In [1]: import numpy as np

In [2]: import numpy.linalg as la

In [3]: np.set_printoptions(precision=4, suppress=True, linewidth=160)

In [4]: A = np.loadtxt("x.csv", delimiter=",")

In [5]: print(A)
[[18.9556 13.1051 23.1113 23.8124 10.1201 13.1656 26.1533 10.8468]
 [17.0837  1.0687 17.1292 13.133   2.0526  1.1038 12.0224  6.9698]
 [13.0356 13.1086 18.0964 19.0359  5.8628 12.8986 19.9531  8.74  ]
 [11.1048 10.907  13.963  17.9653 10.2147 10.8506 18.0326  9.2027]
 [10.8976  9.0074 14.9704 13.1227  2.0208  9.0854 15.9672  4.9413]
 [13.0766  8.9984 15.0252 16.1528  9.9613  8.8445 21.8637  4.9703]
 [ 6.7567 10.9126 10.9932 13.7883  6.0645 10.9201 13.954   7.1691]
 [10.957  12.9687 15.9385 15.1006  6.1559 12.9601 23.9797  2.9321]
 [13.1608  4.9975 15.0671 10.9686  1.9525  4.8109 16.0177  2.9706]
 [18.9083  9.1589 20.9909 23.8159  9.8465  8.9225 18.0174 15.0633]
 [ 0.8424  1.01    1.1062  1.9496  2.0556  0.8178  1.8454  1.0024]
 [ 8.9915 12.9985 14.0439 14.8959  5.9193 12.926  19.9409  5.0198]]

In [6]: vec = np.array([0, -1, 3, 0, 2, 1, 3, -1])

In [7]: y = A @ vec

In [8]: print(y)
[157.2477  84.6253 116.9241 107.1571  91.9911 125.4651  79.809  129.1257  94.0022 121.4182  11.7714 108.7007]

In [9]: print(np.round(la.lstsq(A, y)[0], 4) + 0)
[ 0. -1.  3.  0.  2.  1.  3. -1.]

In [10]: rng = np.random.default_rng(972527)

In [11]: y = y + 0.05 * rng.normal(size=12)

In [12]: print(y)
[157.3292  84.5451 116.9425 107.1489  91.955  125.3831  79.9178 129.1057  94.1014 121.3684  11.8304 108.6596]

In [13]: beta, *_ = la.lstsq(A, y)

In [14]: print(beta.round())
[ 0. -1.  3. -0.  2.  1.  3. -1.]

In [15]: print(np.round(A.T @ (y - A @ beta), 4) + 0)
[0. 0. 0. 0. 0. 0. 0. 0.]

In [16]: Uu, sig, vt = la.svd(A)

In [17]: print(sig)
[123.7962  19.3015  12.563    7.3095   0.3909   0.2839   0.26     0.1685]

In [18]: other = Uu[:, :4] @ np.diag(sig[:4]) @ vt[:4]

In [19]: print(round(la.norm(A - other) / la.norm(A), 4))
0.0046

In [20]: print(la.matrix_rank(A, rtol=0.05))
4

In [21]: other = np.c_[A[:, :7] @ np.array([[0, 1, 3, 0, 3, 3, 3],
    ...:     [0, 1, 3, 3, 3, 3, 2],
    ...:     [0, 1, 3, 3, 0, 3, 3],
    ...:     [0, 1, 2, 0, 2, 3, 3],
    ...:     [1, 1, 1, 2, 3, 2, 2],
    ...:     [0, 1, 3, 2, 0, 0, 3],
    ...:     [0, 0, 1, 0, 3, 1, 0]]), np.array([0, -1, 2, 3, -3, 2, 1, 3, -1, 2, 2, -2])]

In [22]: print(other)
[[ 10.1201 102.2701 288.911  155.2206 252.6271 283.3467 283.5851   0.    ]
 [  2.0526  51.571  149.4972  60.9065 122.9482 161.3714 151.5917  -1.    ]
 [  5.8628  82.0379 235.3053 131.1378 193.9521 221.5082 227.1423   2.    ]
 [ 10.2147  75.0054 204.6541 116.7406 186.7079 200.2823 203.8945   3.    ]
 [  2.0208  59.1043 176.1158  94.1458 139.9244 164.0031 166.2847  -3.    ]
 [  9.9613  72.0588 201.9647 109.6824 194.0056 201.5453 197.2167   2.    ]
 [  6.0645  59.4354 166.3429  99.6866 140.64   153.4354 161.3291   1.    ]
 [  6.1559  74.0808 218.8097 124.9536 192.3851 201.1859 203.1178   3.    ]
 [  1.9525  50.9574 154.0163  73.7206 130.3227 152.5047 145.9222  -1.    ]
 [  9.8465  91.643  249.4375 127.9874 215.4251 256.3324 255.9236   2.    ]
 [  2.0556   7.7816  19.1294  12.0954  21.1594  20.6812  20.2792   2.    ]
 [  5.9193  69.7751 202.5317 118.8178 173.3424 184.5689 190.4075  -2.    ]]

In [23]: print(la.matrix_rank(other))
8

In [24]: print(np.round(la.lstsq(A, other[:, 0])[0], 4) + 0)
[0. 0. 0. 0. 1. 0. 0. 0.]

In [25]: print(la.norm(la.qr(A)[0].T @ other, axis=0) ** 2 / ((other ** 2).sum(axis=0) + 1e-12))
[1.     1.     1.     1.     1.     1.     1.     0.6348]

In [26]: print(la.matrix_rank(np.c_[A, other]))
9

In [27]: print(np.round(la.norm(other - A @ la.lstsq(A, other)[0], axis=0), 4) + 0)
[0.    0.    0.    0.    0.    0.    0.    4.273]
